% python3 -q
>>> import numpy as np
>>> from numpy import linalg as LA
>>> np.set_printoptions(precision=2, suppress=True, linewidth=200)
>>> def rnd(a):
...     return np.round(a, 2) + 0
... 
>>> X = np.load("mat.npy")
>>> X
array([[ 1.,  2., -2.,  2., -7.],
       [ 2.,  1., -1., -2.,  2.],
       [-1.,  1., -2.,  0.,  2.],
       [ 2.,  0.,  0., -2.,  7.],
       [ 0.,  0.,  0.,  0.,  4.]])
>>> # column 4 is much longer than the rest
>>> w1 = np.array([[0, 4, 3, 1], [2, 6, 9, 2], [5, 7, 4, 2], [0, 1, 9, 4], [0, 4, 4, 5]])
>>> c = np.array([2, 0, 0, 3])
>>> H = np.maximum(X @ w1 + c, 0)
>>> (H > 0).astype(int)
array([[0, 0, 1, 0],
       [0, 1, 1, 1],
       [0, 0, 1, 1],
       [1, 1, 1, 1],
       [1, 1, 1, 1]])
>>> H
array([[ 0.,  0.,  3.,  0.],
       [ 0., 13.,  1.,  7.],
       [ 0.,  0.,  6., 10.],
       [ 2., 34., 16., 32.],
       [ 2., 16., 16., 23.]])
>>> basis = np.array([[2, -1, -2], [1, 2, 0], [1, -2, 2], [0, -1, 0]])
>>> print(w1 @ basis)
[[  7   1   6]
 [ 19 -10  14]
 [ 21  -1  -2]
 [ 10 -20  18]
 [  8  -5   8]]
>>> (H @ basis).round(6).argmax(axis=1)
array([2, 1, 2, 0, 0])
>>> Q, _ = LA.qr(np.array([[1.0, 0.6, 1.1, -0.8],
...     [-2.8, -1.2, 0.5, 2.1],
...     [-2.2, -0.2, -1.9, -0.8],
...     [1.4, -0.3, 0.4, 0.6]]))
>>> evecs, _ = LA.qr(np.array([[-0.9, 0.8, 1.4], [-1.2, 1.6, 3.2], [0.1, -1.0, -0.9]]))
>>> sig = 10 * 0.7 ** np.arange(3)
>>> m1 = Q[:, :3] * sig @ evecs[:3]
>>> rnd(m1)
array([[-0.7 , -4.03,  2.3 ],
       [-1.55,  0.55, -8.1 ],
       [-5.26,  3.76, -1.69],
       [ 6.05,  1.11,  0.36]])
>>> A2 = np.c_[m1[:, :1] @ np.array([[-2]]), np.array([6, -4, -3, -7])]
>>> rnd(A2)
array([[  1.41,   6.  ],
       [  3.1 ,  -4.  ],
       [ 10.51,  -3.  ],
       [-12.1 ,  -7.  ]])
>>> print(LA.matrix_rank(A2))
2
>>> rnd(LA.lstsq(m1, A2[:, 0])[0])
array([-2.,  0.,  0.])
>>> rnd(LA.norm(LA.qr(m1)[0].T @ A2, axis=0) ** 2 / ((A2 ** 2).sum(axis=0) + 1e-12))
array([1.  , 0.97])
